% ipython --no-banner

In [1]: import numpy as np

In [2]: np.set_printoptions(precision=3, suppress=True, linewidth=120)

In [3]: feats = np.array([[86.0, 36.0, 81.0], [36.0, 21.0, 36.0], [81.0, 36.0, 86.0]])

In [4]: Uu, sig, VT = np.linalg.svd(feats)

In [5]: np.argmax(sig[:-1] / (sig[1:] + 1e-6)) + 1
Out[5]: np.int64(1)

In [6]: sig
Out[6]: array([183.,   5.,   5.])

In [7]: out = Uu[:, :1] @ np.diag(sig[:1]) @ VT[:1]

In [8]: print(np.linalg.matrix_rank(feats, rtol=0.05))
1

In [9]: round(np.abs(feats - out).max(), 3)
Out[9]: np.float64(4.551)

In [10]: print(np.linalg.matrix_rank(out))
1

In [11]: round(np.linalg.norm(feats - out, 2), 3), sig[1]
Out[11]: (np.float64(5.0), np.float64(5.0))

In [12]: Lm = np.linalg.cholesky(feats)

In [13]: feats / np.sqrt(np.outer(np.diag(feats), np.diag(feats)))
Out[13]: 
array([[1.   , 0.847, 0.942],
       [0.847, 1.   , 0.847],
       [0.942, 0.847, 1.   ]])

In [14]: Lm
Out[14]: 
array([[9.274, 0.   , 0.   ],
       [3.882, 2.435, 0.   ],
       [8.734, 0.859, 2.995]])

In [15]: np.diag(Lm) ** 2
Out[15]: array([86.   ,  5.93 ,  8.971])

In [16]: Lm @ Lm.T
Out[16]: 
array([[86., 36., 81.],
       [36., 21., 36.],
       [81., 36., 86.]])

In [17]: np.einsum("ii->", feats)
Out[17]: np.float64(193.0)

In [18]: round(float(np.linalg.eigvals(feats).sum().real), 3)
Out[18]: 193.0

In [19]: np.linalg.eigvals(feats)
Out[19]: array([  5., 183.,   5.])

In [20]: np.poly(feats)
Out[20]: array([    1.,  -193.,  1855., -4575.])

In [21]: print(round(np.log10(np.linalg.cond(feats))))
2

In [22]: np.argsort(-np.linalg.norm(feats, axis=0).round(6), kind="stable")[:3]
Out[22]: array([0, 2, 1])

In [23]: np.linalg.cond(feats) > 100
Out[23]: np.False_

In [24]: print(np.round(np.linalg.norm(feats, 2) / np.linalg.norm(feats), 3))
0.999

In [25]: print([round(float(x), 3) for x in np.linalg.svd(feats, compute_uv=False)[:3]])
[183.0, 5.0, 5.0]
